$ python -q
>>> import numpy as np
>>> import numpy.linalg as la
>>> np.set_printoptions(precision=2, suppress=True, linewidth=100, floatmode="fixed")
>>> def rnd(a):
...     return np.round(a, 2) + 0
... 
>>> F = np.loadtxt("run4.csv", delimiter=",")
>>> F
array([[  2.61,  12.76, -11.71],
       [  2.09,  12.04, -12.68],
       [  1.87,  12.52, -12.63],
       [  3.39,  11.80, -11.01],
       [  3.75,  10.58, -12.32],
       [  2.54,  11.08, -10.09],
       [  3.09,  11.75, -11.74],
       [  3.70,  12.60, -11.47],
       [  3.87,  12.29, -12.23],
       [  1.58,  11.53, -11.08],
       [  2.51,  10.37, -11.04],
       [  2.43,  13.97, -10.92],
       [  3.63,  12.39, -13.02],
       [  2.43,  12.23, -13.56],
       [  3.76,  10.63, -12.81],
       [  1.53,  12.18, -11.31],
       [  2.49,  13.72, -11.31],
       [  3.94,  12.94, -10.17],
       [  2.70,  12.61, -12.89],
       [  0.87,  11.65, -12.50],
       [  4.19,  11.03, -10.54],
       [  2.00,  10.59, -13.99],
       [  1.91,  10.40, -11.71],
       [  3.16,  10.57, -11.06],
       [  3.87,  12.13, -12.21],
       [  1.57,  14.36, -11.36],
       [  2.61,  11.89, -11.50],
       [  2.19,  11.38, -11.19],
       [  3.11,  12.86, -11.06],
       [  2.32,  11.67, -12.03],
       [  3.17,  11.90, -10.67]])
>>> A2 = np.array([[0, -2, -9], [-1, -1, 6], [-7, -9, -7]])
>>> rnd(np.einsum("ij->j", F))
array([  84.88,  370.42, -363.81])
>>> la.matrix_rank(F @ A2)
np.int64(3)
>>> rng = np.random.default_rng(88)
>>> A2 = F + rng.integers(-2, 3, (31, 1)) @ rng.integers(-2, 3, (1, 3))
>>> rnd(A2)
array([[  2.61,  12.76, -11.71],
       [  3.09,  14.04, -14.68],
       [ -0.13,   8.52,  -8.63],
       [  2.39,   9.80,  -9.01],
       [  2.75,   8.58, -10.32],
       [  1.54,   9.08,  -8.09],
       [  1.09,   7.75,  -7.74],
       [  2.70,  10.60,  -9.47],
       [  3.87,  12.29, -12.23],
       [  0.58,   9.53,  -9.08],
       [  2.51,  10.37, -11.04],
       [  4.43,  17.97, -14.92],
       [  2.63,  10.39, -11.02],
       [  4.43,  16.23, -17.56],
       [  2.76,   8.63, -10.81],
       [  2.53,  14.18, -13.31],
       [  2.49,  13.72, -11.31],
       [  4.94,  14.94, -12.17],
       [  0.70,   8.61,  -8.89],
       [  2.87,  15.65, -16.50],
       [  3.19,   9.03,  -8.54],
       [  3.00,  12.59, -15.99],
       [  2.91,  12.40, -13.71],
       [  2.16,   8.57,  -9.06],
       [  4.87,  14.13, -14.21],
       [  0.57,  12.36,  -9.36],
       [  3.61,  13.89, -13.50],
       [  3.19,  13.38, -13.19],
       [  2.11,  10.86,  -9.06],
       [  0.32,   7.67,  -8.03],
       [  2.17,   9.90,  -8.67]])
>>> la.matrix_rank(A2 - F, tol=1e-8)
np.int64(1)
>>> rnd(np.abs(A2 - F).sum(axis=1))
array([ 0.00,  5.00, 10.00,  5.00,  5.00,  5.00, 10.00,  5.00,  0.00,  5.00,  0.00, 10.00,  5.00,
       10.00,  5.00,  5.00,  0.00,  5.00, 10.00, 10.00,  5.00,  5.00,  5.00,  5.00,  5.00,  5.00,
        5.00,  5.00,  5.00, 10.00,  5.00])
